$ python -q
>>> import numpy as np
>>> import numpy.linalg as la
>>> np.set_printoptions(precision=2, suppress=True, linewidth=120)
>>> F = np.array([[0, 1, 1, 1], [0, 2, 2, 2], [1, 0, 2, 1], [2, 0, 1, 0]])
>>> print(F)
[[0 1 1 1]
 [0 2 2 2]
 [1 0 2 1]
 [2 0 1 0]]
>>> u = np.array([-7, -4, -7])
>>> np.cross(F[1, :3], F[3, :3])
array([ 2,  4, -4])
>>> print(np.correlate(F[1], F[3], "full"))
[0 0 2 2 6 4 4]
>>> np.array([np.convolve(row, u, "same") for row in F])
array([[ -7, -11, -18, -11],
       [-14, -22, -36, -22],
       [ -4, -21, -15, -18],
       [ -8, -21,  -4,  -7]])
>>> np.convolve(F[1], u)
array([  0, -14, -22, -36, -22, -14])
>>> rng = np.random.default_rng(26652)
>>> lab = rng.permutation(4)
>>> lab
array([3, 1, 2, 0])
>>> out = F[lab][:, lab]
>>> print(round(la.det(out), 2), round(float(la.det(F[lab])), 2))
0.0 0.0
>>> np.trace(out)
np.int64(4)
>>> np.allclose(out, F)
False
>>> proj = np.triu(np.array([[-1, 0, 2, 1], [0, 2, -1, -2], [2, -1, 1, 1], [1, 2, -1, 2]]), 1) + np.eye(4)
>>> out = proj @ F @ la.inv(proj)
>>> la.matrix_rank(out)
np.int64(3)
>>> np.round(np.poly(out), 2) + 0
array([ 1., -4.,  0.,  3.,  0.])
>>> np.einsum("ij,ji->", F, F)
np.int64(16)
>>> np.round(la.det(F[::-1]), 2)
np.float64(0.0)
>>> np.round(la.det(2 * F), 2), round(la.det(F), 2)
(np.float64(0.0), np.float64(0.0))
>>> np.round(la.det(F.T), 2)
np.float64(0.0)
>>> print(np.round(la.eigvals(F), 2) + 0)
[ 3.79 -0.79  0.    1.  ]
>>> x = np.array([-5, -2, -4, 3])
>>> F @ np.eye(4)[1]
array([1., 2., 0., 0.])
>>> F * x
array([[  0,  -2,  -4,   3],
       [  0,  -4,  -8,   6],
       [ -5,   0,  -8,   3],
       [-10,   0,  -4,   0]])
>>> F @ (2 * x)
array([ -6, -12, -20, -28])
>>> np.sign((F @ x).round(6))
array([-1, -1, -1, -1])
>>> (F * x).sum(axis=1)
array([ -3,  -6, -10, -14])
>>> data = np.load("sample19.npy")
>>> data
array([[  2,  -4,   6,   4],
       [  4,  -3,  -2,  -7],
       [ -3,   8,   5,   3],
       [ 14, -13,   0, -17]])
>>> lab = rng.permutation(4)
>>> lab
array([3, 0, 2, 1])
>>> out = data[lab][:, lab]
>>> print(out)
[[-17  14   0 -13]
 [  4   2   6  -4]
 [  3  -3   5   8]
 [ -7   4  -2  -3]]
>>> np.round(np.sort(np.abs(la.eigvals(out))), 2) + 0
array([ 0.  ,  5.61,  5.61, 22.3 ])
>>> np.allclose(out, data)
False
>>> U, sigma, vt = la.svd(data)
>>> np.argmax(sigma[:-1] / (sigma[1:] + 1e-6)) + 1
np.int64(3)
>>> out = U[:, :3] @ np.diag(sigma[:3]) @ vt[:3]
>>> la.matrix_rank(data, rtol=0.05)
np.int64(3)
>>> np.round(np.abs(data - out).max(), 2)
np.float64(0.0)
>>> round(la.norm(data - out, 2), 2), round(sigma[3], 2)
(np.float64(0.0), np.float64(0.0))
>>> out.round(2) + 0
array([[  2.,  -4.,   6.,   4.],
       [  4.,  -3.,  -2.,  -7.],
       [ -3.,   8.,   5.,   3.],
       [ 14., -13.,   0., -17.]])
>>> la.matrix_rank(out)
np.int64(3)
>>> np.round(np.poly(data), 2) + 0
array([   1.,   13., -176.,  702.,    0.])
>>> theta = np.deg2rad(72)
>>> m1 = np.eye(3)
>>> m1[np.ix_([2, 1], [2, 1])] = [[np.cos(theta), -np.sin(theta)], [np.sin(theta), np.cos(theta)]]
>>> m1
array([[ 1.  ,  0.  ,  0.  ],
       [ 0.  ,  0.31,  0.95],
       [ 0.  , -0.95,  0.31]])
>>> # 2 groups of indices that never mix
>>> x = np.array([2, 5, 4])
>>> y = m1 @ x
>>> coef, lr = np.zeros(3), 1 / la.norm(m1, 2) ** 2
>>> for i in range(25):
...     coef -= lr * m1.T @ (m1 @ coef - y)
...     if i % 5 == 0: print(i, round(la.norm(m1 @ coef - y), 2))
... 
0 0.0
5 0.0
10 0.0
15 0.0
20 0.0
>>> coef
array([2., 5., 4.])
>>> round(float(la.cond(m1)), 2)
1.0
>>> x = np.array([3, 1, 1])
>>> 3 - la.matrix_rank(m1 - np.eye(3), tol=1e-8)
np.int64(1)
>>> [p for p in range(1, 25) if np.allclose(la.matrix_power(m1, p), np.eye(3))]
[5, 10, 15, 20]
>>> np.round(la.norm(x), 2), np.round(la.norm(m1 @ x), 2)
(np.float64(3.32), np.float64(3.32))
>>> print(np.sort(np.abs(np.degrees(np.angle(la.eigvals(m1))))))
[ 0. 72. 72.]
>>> m1.T @ (m1 @ x)
array([3., 1., 1.])
>>> q, r_ = la.qr(m1)
>>> r_.round(2) + 0
array([[ 1.,  0.,  0.],
       [ 0., -1.,  0.],
       [ 0.,  0.,  1.]])
>>> abs(r_[0, 0]), round(float(la.norm(m1[:, 0])), 2)
(np.float64(1.0), 1.0)
>>> q @ r_
array([[ 1.  ,  0.  ,  0.  ],
       [ 0.  ,  0.31,  0.95],
       [ 0.  , -0.95,  0.31]])
>>> q.shape, r_.shape
((3, 3), (3, 3))
>>> K = np.load("mat.npy")
>>> K
array([[-0.2 ,  2.2 , -1.  ,  1.1 ],
       [-1.3 , -0.7 , -0.2 ,  1.1 ],
       [-0.14,  2.1 , -1.01,  1.08],
       [-0.7 ,  0.8 ,  0.1 , -1.  ]])
>>> lab = rng.permutation(4)
>>> lab
array([0, 1, 3, 2])
>>> out = K[lab][:, lab]
>>> np.sort(np.abs(la.eigvals(out)))
array([0.05, 1.69, 1.94, 1.94])
>>> out
array([[-0.2 ,  2.2 ,  1.1 , -1.  ],
       [-1.3 , -0.7 ,  1.1 , -0.2 ],
       [-0.7 ,  0.8 , -1.  ,  0.1 ],
       [-0.14,  2.1 ,  1.08, -1.01]])
>>> np.allclose(out, K)
False
>>> np.diag(out)
array([-0.2 , -0.7 , -1.  , -1.01])
>>> np.round(la.det(out), 2), round(la.det(K[lab]), 2)
(np.float64(0.29), np.float64(-0.29))
>>> proj = np.triu(np.array([[2, -2, -3, -1], [-2, 1, -1, 0], [1, 1, -1, 1], [3, 2, -1, 3]]), 1) + np.eye(4)
>>> out = proj @ K @ la.inv(proj)
>>> proj @ K - K @ proj
array([[ 3.72, -6.1 ,  4.93, -3.64],
       [ 0.14, -4.7 , -3.59, -2.18],
       [-0.7 ,  0.52,  1.78, -0.13],
       [ 0.  , -1.4 , -1.3 , -0.8 ]])
>>> print(la.matrix_rank(out))
4
>>> print(np.poly(out))
[1.   2.91 5.88 6.61 0.29]
>>> u = np.array([1, 0, 2])
>>> X = u[np.abs(np.subtract.outer(np.arange(3), np.arange(3)))]
>>> X
array([[1, 0, 2],
       [0, 1, 0],
       [2, 0, 1]])
>>> # symmetric, so the eigenvalues are real
>>> q, evecs = la.qr(X[:, :2])[0], la.qr(X[:, 2:])[0]
>>> sigma = la.svd(q.T @ evecs, compute_uv=False)
>>> np.degrees(np.arccos(sigma.clip(0, 1)))
array([36.87])
>>> round(la.norm(q @ q.T - evecs @ evecs.T, 2), 2)
np.float64(1.0)
>>> proj = np.triu(np.array([[0, 3, -1], [2, 0, -1], [-2, 3, -2]]), 1) + np.eye(3)
>>> out = proj @ X @ la.inv(proj)
>>> np.poly(out)
array([ 1., -3., -1.,  3.])
>>> print(la.matrix_rank(out))
3
>>> print(proj @ X - X @ proj)
[[-2.  0.  0.]
 [-2.  0.  0.]
 [ 0. -6.  2.]]
>>> np.trace(out), np.trace(X)
(np.float64(3.0), np.int64(3))
>>> U, sigma, vt = la.svd(K, full_matrices=False)
>>> np.round(U.T @ U, 2) + 0
array([[1., 0., 0., 0.],
       [0., 1., 0., 0.],
       [0., 0., 1., 0.],
       [0., 0., 0., 1.]])
>>> sigma
array([3.71, 1.95, 1.31, 0.03])
>>> (sigma > 1e-8).sum()
np.int64(4)
>>> print(np.round(U.T @ K @ vt.T, 2) + 0)
[[3.71 0.   0.   0.  ]
 [0.   1.95 0.   0.  ]
 [0.   0.   1.31 0.  ]
 [0.   0.   0.   0.03]]
>>> np.cumsum(sigma ** 2) / np.sum(sigma ** 2)
array([0.71, 0.91, 1.  , 1.  ])
>>> X @ X
array([[5, 0, 4],
       [0, 1, 0],
       [4, 0, 5]])
>>> feats = np.load("block19.npy")
>>> feats
array([[-2,  0,  1,  2],
       [ 2, -2,  0,  1],
       [ 1,  2, -2,  0],
       [ 0,  1,  2, -2]])
>>> np.allclose(feats @ feats.T, feats.T @ feats)
True
>>> la.matrix_power(feats, 3)
array([[ -2, -16, -11,  30],
       [ 30,  -2, -16, -11],
       [-11,  30,  -2, -16],
       [-16, -11,  30,  -2]])
>>> (feats + feats.T) / 2
array([[-2.,  1.,  1.,  1.],
       [ 1., -2.,  1.,  1.],
       [ 1.,  1., -2.,  1.],
       [ 1.,  1.,  1., -2.]])
>>> round(float(la.det(feats)), 2)
-39.0
>>> feats.inv()
Traceback (most recent call last):
  File "<python-input-113>", line 1, in <module>
    feats.inv()
    ^^^^^^^^^
AttributeError: 'numpy.ndarray' object has no attribute 'inv'
>>> print(np.allclose(feats, feats.T))
False
>>> print(round(float(np.abs(la.eigvals(feats)).max()), 2))
3.61
